>>> import numpy as np
>>> import numpy.linalg as la
>>> np.set_printoptions(precision=1, suppress=True, linewidth=160, legacy="1.25")
>>> tidy = lambda a: np.round(a, 1) + 0
>>> data = np.load("run15.npy")
>>> print(data)
[[   1   -3    9  -27]
 [   1   -2    4   -8]
 [   1   -1    1   -1]
 [   1    0    0    0]
 [   1    1    1    1]
 [   1    2    4    8]
 [   1    3    9   27]
 [   1    4   16   64]
 [   1    5   25  125]
 [   1    6   36  216]
 [   1    7   49  343]
 [   1    8   64  512]
 [   1    9   81  729]
 [   1   10  100 1000]]
>>> Uu, sv, Vt = la.svd(data)
>>> print(np.argmax(sv[:-1] / (sv[1:] + 1e-6)) + 1)
1
>>> print(tidy(sv))
[1415.7   29.6    6.5    2.1]
>>> Y = Uu[:, :1] @ np.diag(sv[:1]) @ Vt[:1]
>>> print(la.matrix_rank(Y))
1
>>> print(tidy(np.abs(data - Y).max()))
11.9
>>> print(tidy(la.norm(data, "nuc")))
1453.9
>>> print(tidy(la.norm(data[10], 1)), tidy(la.norm(data[10], np.inf)))
400.0 343.0
>>> print(la.norm(data, axis=1).argmax())
13
>>> print(tidy(la.norm(data[10] - data[0])))
372.3
>>> print(tidy(la.norm(data, axis=0)))
[   3.7   20.   159.5 1406.8]
>>> print(tidy(la.norm(data, 2)))
1415.7
>>> x = np.array([3, 0, 4, 2])
>>> y = data @ x
>>> print(tidy(la.pinv(data) @ data))
[[1. 0. 0. 0.]
 [0. 1. 0. 0.]
 [0. 0. 1. 0.]
 [0. 0. 0. 1.]]
>>> try:
...     la.solve(data, y)
... except la.LinAlgError as e:
...     print(e)
... 
Last 2 dimensions of the array must be square
>>> rng = np.random.default_rng(96267)
>>> y = y + 0.1 * rng.normal(size=14)
>>> print(tidy(y))
[ -14.9    3.1    4.8    3.1    9.1   35.1   92.9  195.   353.   579.   884.9 1283.  1785.2 2403. ]
>>> beta, *_ = la.lstsq(data, y)
>>> print(tidy(la.norm(y - data @ beta)))
0.3
>>> W0 = np.load("case3.npy")
>>> print(W0)
[[ 1  0  0  0  0  0  0  0  0  0  0  0]
 [-2  1  0  0  0  0  0  0  0  0  0  0]
 [ 1  2  1  0  0  0  0  0  0  0  0  0]
 [-2  2  0  1  0  0  0  0  0  0  0  0]
 [ 2  1  1 -2  1  0  0  0  0  0  0  0]
 [ 0 -2  1 -1  0  1  0  0  0  0  0  0]
 [-2 -1  2  0 -1 -1  1  0  0  0  0  0]
 [ 1  0  2 -1  1  1 -1  1  0  0  0  0]
 [ 1  1 -1  0  2 -2  1 -1  1  0  0  0]
 [ 2  2  1 -2 -2  1  2  1  1  1  0  0]
 [ 1  1  1  0  2  0 -1  2  2  0  1  0]
 [-1  2  0  0 -1  1  2  0 -1  2  2  1]]
>>> print(tidy(np.sort(np.abs(la.eigvals(W0)))))
[1. 1. 1. 1. 1. 1. 1. 1. 1. 1. 1. 1.]
>>> print(tidy(np.abs(la.eigvals(W0)).max()))
1.0
>>> print((W0 + W0.T) / 2)
[[ 1.  -1.   0.5 -1.   1.   0.  -1.   0.5  0.5  1.   0.5 -0.5]
 [-1.   1.   1.   1.   0.5 -1.  -0.5  0.   0.5  1.   0.5  1. ]
 [ 0.5  1.   1.   0.   0.5  0.5  1.   1.  -0.5  0.5  0.5  0. ]
 [-1.   1.   0.   1.  -1.  -0.5  0.  -0.5  0.  -1.   0.   0. ]
 [ 1.   0.5  0.5 -1.   1.   0.  -0.5  0.5  1.  -1.   1.  -0.5]
 [ 0.  -1.   0.5 -0.5  0.   1.  -0.5  0.5 -1.   0.5  0.   0.5]
 [-1.  -0.5  1.   0.  -0.5 -0.5  1.  -0.5  0.5  1.  -0.5  1. ]
 [ 0.5  0.   1.  -0.5  0.5  0.5 -0.5  1.  -0.5  0.5  1.   0. ]
 [ 0.5  0.5 -0.5  0.   1.  -1.   0.5 -0.5  1.   0.5  1.  -0.5]
 [ 1.   1.   0.5 -1.  -1.   0.5  1.   0.5  0.5  1.   0.   1. ]
 [ 0.5  0.5  0.5  0.   1.   0.  -0.5  1.   1.   0.   1.   1. ]
 [-0.5  1.   0.   0.  -0.5  0.5  1.   0.  -0.5  1.   1.   1. ]]
>>> print(tidy(la.det(W0)))
1.0
>>> print(W0 @ W0)
[[ 1  0  0  0  0  0  0  0  0  0  0  0]
 [-4  1  0  0  0  0  0  0  0  0  0  0]
 [-2  4  1  0  0  0  0  0  0  0  0  0]
 [-8  4  0  1  0  0  0  0  0  0  0  0]
 [ 7  0  2 -4  1  0  0  0  0  0  0  0]
 [ 7 -4  2 -2  0  1  0  0  0  0  0  0]
 [-2  3  2  3 -2 -2  1  0  0  0  0  0]
 [10  2  4 -5  3  3 -2  1  0  0  0  0]
 [ 0  5 -2 -1  2 -6  3 -2  1  0  0  0]
 [-1 -3  6 -2 -3 -1  4  1  2  1  0  0]
 [11  9  4 -6 11 -1 -2  2  4  0  1  0]
 [-7  4  9 -3 -6  4  5  7  4  4  4  1]]
>>> print((W0 - W0.T) / 2)
[[ 0.   1.  -0.5  1.  -1.   0.   1.  -0.5 -0.5 -1.  -0.5  0.5]
 [-1.   0.  -1.  -1.  -0.5  1.   0.5  0.  -0.5 -1.  -0.5 -1. ]
 [ 0.5  1.   0.   0.  -0.5 -0.5 -1.  -1.   0.5 -0.5 -0.5  0. ]
 [-1.   1.   0.   0.   1.   0.5  0.   0.5  0.   1.   0.   0. ]
 [ 1.   0.5  0.5 -1.   0.   0.   0.5 -0.5 -1.   1.  -1.   0.5]
 [ 0.  -1.   0.5 -0.5  0.   0.   0.5 -0.5  1.  -0.5  0.  -0.5]
 [-1.  -0.5  1.   0.  -0.5 -0.5  0.   0.5 -0.5 -1.   0.5 -1. ]
 [ 0.5  0.   1.  -0.5  0.5  0.5 -0.5  0.   0.5 -0.5 -1.   0. ]
 [ 0.5  0.5 -0.5  0.   1.  -1.   0.5 -0.5  0.  -0.5 -1.   0.5]
 [ 1.   1.   0.5 -1.  -1.   0.5  1.   0.5  0.5  0.   0.  -1. ]
 [ 0.5  0.5  0.5  0.   1.   0.  -0.5  1.   1.   0.   0.  -1. ]
 [-0.5  1.   0.   0.  -0.5  0.5  1.   0.  -0.5  1.   1.   0. ]]
>>> print(np.trace(W0))
12
>>> W = np.array([[3, 9, 5],
...     [8, 7, 3],
...     [2, 0, 0],
...     [5, 2, 0],
...     [1, 0, 4],
...     [0, 5, 4],
...     [8, 6, 1],
...     [1, 7, 3],
...     [6, 6, 6],
...     [6, 4, 7],
...     [5, 3, 9],
...     [0, 6, 3]])
>>> beta = np.array([-2, 2, -3])
>>> act = np.maximum(W0 @ W + beta, 0)
>>> print(tidy((act > 0).mean(axis=0)))
[0.7 0.7 0.7]
>>> print(la.matrix_rank(act))
3
>>> C = np.array([[2, -8], [-1, -9], [5, -4]])
>>> print(W @ C)
[[  22 -125]
 [  24 -139]
 [   4  -16]
 [   8  -58]
 [  22  -24]
 [  15  -61]
 [  15 -122]
 [  10  -83]
 [  36 -126]
 [  43 -112]
 [  52 -103]
 [   9  -66]]
